In [1]: import numpy as np

In [2]: np.set_printoptions(precision=3, suppress=True, linewidth=160, legacy="1.25")

In [3]: def rnd(a):
   ...:     return np.round(a, 3) + 0
   ...: 

In [4]: K = np.load("w.npy")

In [5]: print(K)
[[  4.   0.   0.   0.]
 [  0.  68.  40. -64.]
 [  0.  40.  29. -40.]
 [  0. -64. -40.  68.]]

In [6]: vec = np.ones(4)

In [7]: for _ in range(5):
   ...:     vec = K @ vec
   ...:     vec /= np.linalg.norm(vec)
   ...:     print(round(vec @ K @ vec, 3))
   ...: 
154.703
156.998
157.0
157.0
157.0

In [8]: print(rnd(np.linalg.eigvalsh(K)[-1]))
157.0

In [9]: mat = np.array([[2, 0, 2, 0], [-3, -2, -3, -2], [2, 0, 2, 0], [-3, -2, -3, -2]])

In [10]: r = np.linalg.matrix_rank(mat)

In [11]: r
Out[11]: 2

In [12]: ns = np.linalg.svd(mat)[2][r:].T

In [13]: rnd(mat @ ns)
Out[13]: 
array([[0., 0.],
       [0., 0.],
       [0., 0.],
       [0., 0.]])

In [14]: Uu, sigma, vt = np.linalg.svd(K)

In [15]: rnd(sigma)
Out[15]: array([157.,   4.,   4.,   4.])

In [16]: Y = Uu[:, :1] @ np.diag(sigma[:1]) @ vt[:1]

In [17]: print(np.linalg.matrix_rank(Y))
1

In [18]: rnd(np.linalg.norm(K - Y, 2)), sigma[1]
Out[18]: (4.0, 4.0)

In [19]: np.linalg.matrix_rank(K, rtol=0.05)
Out[19]: 1

In [20]: np.abs(K - Y).max()
Out[20]: 4.0

In [21]: Y = np.array([[4, 5, 4], [2, 2, 0], [0, 0, 4], [4, 4, 4]])

In [22]: np.vstack([mat, Y.T]).shape
Out[22]: (7, 4)

In [23]: print(np.einsum("ij,ij->i", mat, mat))
[ 8 26  8 26]

In [24]: np.einsum("ij->j", mat)
Out[24]: array([-2, -4, -2, -4])

In [25]: Uu, sigma, vt = np.linalg.svd(mat)

In [26]: np.argmax(sigma[:-1] / (sigma[1:] + 1e-6)) + 1
Out[26]: 2

In [27]: rnd(sigma)
Out[27]: array([8., 2., 0., 0.])

In [28]: Y = Uu[:, :2] @ np.diag(sigma[:2]) @ vt[:2]

In [29]: np.linalg.matrix_rank(mat, rtol=0.05)
Out[29]: 2

In [30]: print(rnd(np.linalg.norm(mat - Y) / np.linalg.norm(mat)))
0.0

In [31]: def softmax(z):
    ...:     e = np.exp(z - z.max(axis=-1, keepdims=True))
    ...:     return e / e.sum(axis=-1, keepdims=True)
    ...: 

In [32]: rnd(softmax(10 * mat[2]))
Out[32]: array([0.5, 0. , 0.5, 0. ])

In [33]: print(rnd(softmax(mat[2])))
[0.44 0.06 0.44 0.06]

In [34]: print(rnd(softmax(mat[2] + 3)))
[0.44 0.06 0.44 0.06]

In [35]: S = mat @ mat.T / np.sqrt(4)

In [36]: print(softmax(S).round(6).argmax(axis=1))
[0 1 0 1]

In [37]: A = np.array([[0, 0, 1, 0], [0, 0, 0, 1], [1, 0, 0, 0], [0, 1, 0, 0]])

In [38]: A.sum(axis=0)
Out[38]: array([1, 1, 1, 1])

In [39]: Lm = np.diag(A.sum(axis=1)) - A

In [40]: Lm @ np.ones(4)
Out[40]: array([0., 0., 0., 0.])

In [41]: round(np.linalg.det(Lm[1:, 1:]))
Out[41]: 0

In [42]: Lm
Out[42]: 
array([[ 1,  0, -1,  0],
       [ 0,  1,  0, -1],
       [-1,  0,  1,  0],
       [ 0, -1,  0,  1]])

In [43]: J = np.load("sample7.npy")

In [44]: J
Out[44]: 
array([[  6.,  -3.,   2.,  -1.],
       [  5.,  -2.,   2.,  -1.],
       [ 13., -13.,   9.,  -5.],
       [ 17., -17.,  10.,  -6.]])

In [45]: Y = J / np.sqrt((J ** 2).mean(axis=1, keepdims=True))

In [46]: rnd(Y[1])
Out[46]: array([ 1.715, -0.686,  0.686, -0.343])

In [47]: np.linalg.matrix_rank(J - J.mean(axis=1, keepdims=True))
Out[47]: 3

In [48]: P = np.triu(np.array([[-2, 1, 0, -2], [1, -2, -1, -1], [-2, 1, 0, 1], [-2, 0, 1, 1]]), 1) + np.eye(4)

In [49]: Y = P @ J @ np.linalg.inv(P)

In [50]: Y
Out[50]: 
array([[-23.,  52.,  36., -20.],
       [-25.,  53.,  36., -23.],
       [ 30., -60., -41.,  30.],
       [ 17., -34., -24.,  18.]])

In [51]: E = np.load("case6.npy")

In [52]: E
Out[52]: 
array([[-16,   0,  -4],
       [ 16,   0,   4],
       [-36,   0,  -9],
       [-28,   0,  -7]])

In [53]: vec = np.array([1, 2, 2])

In [54]: E @ (2 * vec)
Out[54]: array([ -48,   48, -108,  -84])

In [55]: print(E @ np.eye(3)[1])
[0. 0. 0. 0.]

In [56]: np.sign((E @ vec).round(6))
Out[56]: array([-1,  1, -1, -1])

In [57]: print(np.einsum("ij,j->i", E, vec))
[-24  24 -54 -42]

In [58]: E * vec
Out[58]: 
array([[-16,   0,  -8],
       [ 16,   0,   8],
       [-36,   0, -18],
       [-28,   0, -14]])

In [59]: P = np.triu(np.array([[-3, 1, 9, 5], [6, 8, 4, 9], [4, 3, -9, -9], [-5, 2, 6, 6]]), 1) + np.eye(4)

In [60]: Y = P @ mat @ np.linalg.inv(P)

In [61]: Y
Out[61]: 
array([[    2.,   -14.,    40.,   464.],
       [  -22.,     2.,   168.,  1584.],
       [   29.,   -11.,  -188., -1720.],
       [   -3.,     1.,    20.,   184.]])

In [62]: print(rnd(np.poly(Y)))
[  1.   0. -16.   0.   0.]

In [63]: arr = np.load("x.npy")

In [64]: arr
Out[64]: 
array([[0, 4, 0, 0, 0],
       [0, 0, 0, 0, 0],
       [0, 0, 0, 6, 7]])

In [65]: cov = J.T @ J

In [66]: (J @ J.T).shape
Out[66]: (4, 4)

In [67]: rnd(np.linalg.eigvalsh(cov)[::-1])
Out[67]: array([1231.615,    9.25 ,    1.124,    0.011])

In [68]: rnd(np.linalg.svd(J, compute_uv=False) ** 2)
Out[68]: array([1231.615,    9.25 ,    1.124,    0.011])

In [69]: np.diag(cov)
Out[69]: array([519., 471., 189.,  63.])

In [70]: np.allclose(cov, cov.T)
Out[70]: True

In [71]: Uu, sigma, vt = np.linalg.svd(arr)

In [72]: vecs = vt[:(sigma > 1e-8).sum()]

In [73]: rng = np.random.default_rng(445)

In [74]: vec = arr[0] + 4 * arr[2] + rng.integers(2) * np.eye(5)[2]

In [75]: vec
Out[75]: array([ 0.,  4.,  0., 24., 28.])

In [76]: print(rnd(np.diag(vecs.T @ vecs)))
[0.    1.    0.    0.424 0.576]

In [77]: print(rnd(vecs.T @ vecs))
[[0.    0.    0.    0.    0.   ]
 [0.    1.    0.    0.    0.   ]
 [0.    0.    0.    0.    0.   ]
 [0.    0.    0.    0.424 0.494]
 [0.    0.    0.    0.494 0.576]]

In [78]: np.linalg.matrix_rank(np.vstack([arr, vec]))
Out[78]: 2

In [79]: np.unique(arr.round(6), axis=0).shape
Out[79]: (3, 5)

In [80]: print(rnd(np.trace(np.linalg.pinv(arr) @ arr)))
2.0

In [81]: print(np.allclose(arr[:-1].T @ np.linalg.lstsq(arr[:-1].T, arr[-1])[0], arr[-1]))
False

In [82]: np.abs(np.diag(np.linalg.qr(arr)[1])) > 1e-9
Out[82]: array([False, False, False])

In [83]: rnd(arr @ np.linalg.pinv(arr) @ arr)
Out[83]: 
array([[0., 4., 0., 0., 0.],
       [0., 0., 0., 0., 0.],
       [0., 0., 0., 6., 7.]])

In [84]: Y = np.array([[7, -2], [-7, 5]])

In [85]: C = np.kron(Y, arr)

In [86]: np.linalg.matrix_rank(C)
Out[86]: 4

In [87]: rnd(np.linalg.norm(C, 2)), rnd(np.linalg.norm(Y, 2) * np.linalg.norm(arr, 2))
Out[87]: (102.427, 102.427)

In [88]: np.linalg.matrix_rank(arr, rtol=0.1)
Out[88]: 2

In [89]: np.linalg.cond(arr) > 100
Out[89]: True

In [90]: print([round(float(x), 3) for x in np.linalg.svd(arr, compute_uv=False)[:3]])
[9.22, 4.0, 0.0]

In [91]: np.argsort(-np.linalg.norm(arr, axis=0).round(6), kind="stable")[:3]
Out[91]: array([4, 3, 1])

In [92]: data = np.load("data.npy")

In [93]: print(data)
[[ 0.5   -0.8   -0.6   -0.3   -0.5  ]
 [-0.7    0.3    0.7   -1.6    0.   ]
 [-1.     1.5    1.4   -1.2   -2.1  ]
 [ 0.41  -0.8   -0.575 -0.245 -0.475]
 [-0.4   -0.3    0.8    0.1   -1.6  ]]

In [94]: np.unravel_index(np.abs(data).argmax(), data.shape)
Out[94]: (2, 4)

In [95]: np.count_nonzero(data)
Out[95]: 24

In [96]: print(rnd(np.linalg.svd(data, compute_uv=False)))
[3.826 1.95  1.488 0.711 0.044]

In [97]: rnd(np.linalg.norm(data))
Out[97]: 4.6

In [98]: m1 = np.array([[-3, 3], [-3, 0], [-1, 0]]) * (rng.random((3, 2)) < 0.3)

In [99]: print(m1)
[[-3  0]
 [ 0  0]
 [ 0  0]]

In [100]: r = np.linalg.matrix_rank(m1)

In [101]: print(r)
1

In [102]: ns = np.linalg.svd(m1)[2][r:].T

In [103]: ns @ ns.T
Out[103]: 
array([[0., 0.],
       [0., 1.]])

In [104]: r = np.linalg.matrix_rank(arr)

In [105]: r
Out[105]: 2

In [106]: ns = np.linalg.svd(arr)[2][r:].T

In [107]: np.linalg.matrix_rank(arr.T @ arr), np.linalg.matrix_rank(arr @ arr.T)
Out[107]: (2, 2)

In [108]: print([int(np.linalg.matrix_rank(arr[:i])) for i in range(1, len(arr) + 1)])
[1, 1, 2]

In [109]: rnd(arr @ ns)
Out[109]: 
array([[0., 0., 0.],
       [0., 0., 0.],
       [0., 0., 0.]])

In [110]: print(np.allclose(arr @ ns, 0))
True

In [111]: Y = m1 + rng.integers(-2, 3, (3, 1)) @ rng.integers(-2, 3, (1, 2))

In [112]: print(Y)
[[-3  0]
 [ 0  0]
 [ 2 -4]]

In [113]: print(rnd(np.linalg.svd(Y - m1, compute_uv=False)))
[4.472 0.   ]

In [114]: np.linalg.matrix_rank(Y - m1, tol=1e-8)
Out[114]: 1

In [115]: np.abs(Y - m1).sum(axis=1)
Out[115]: array([0, 0, 6])

In [116]: vec = np.array([7, 7])

In [117]: target = Y @ vec

In [118]: target
Out[118]: array([-21,   0, -14])

In [119]: rnd(np.linalg.pinv(Y) @ Y)
Out[119]: 
array([[1., 0.],
       [0., 1.]])

In [120]: target = target + 0.3 * rng.normal(size=3)

In [121]: rnd(target)
Out[121]: array([-21.049,   0.045, -14.255])

In [122]: coef, *_ = np.linalg.lstsq(Y, target)

In [123]: rnd(coef)
Out[123]: array([7.016, 7.072])

In [124]: [round(float(np.linalg.norm(np.linalg.solve(Y.T @ Y + lam * np.eye(2), Y.T @ target))), 2) for lam in (0, 1, 10, 100)]
Out[124]: [9.96, 8.62, 3.91, 0.62]
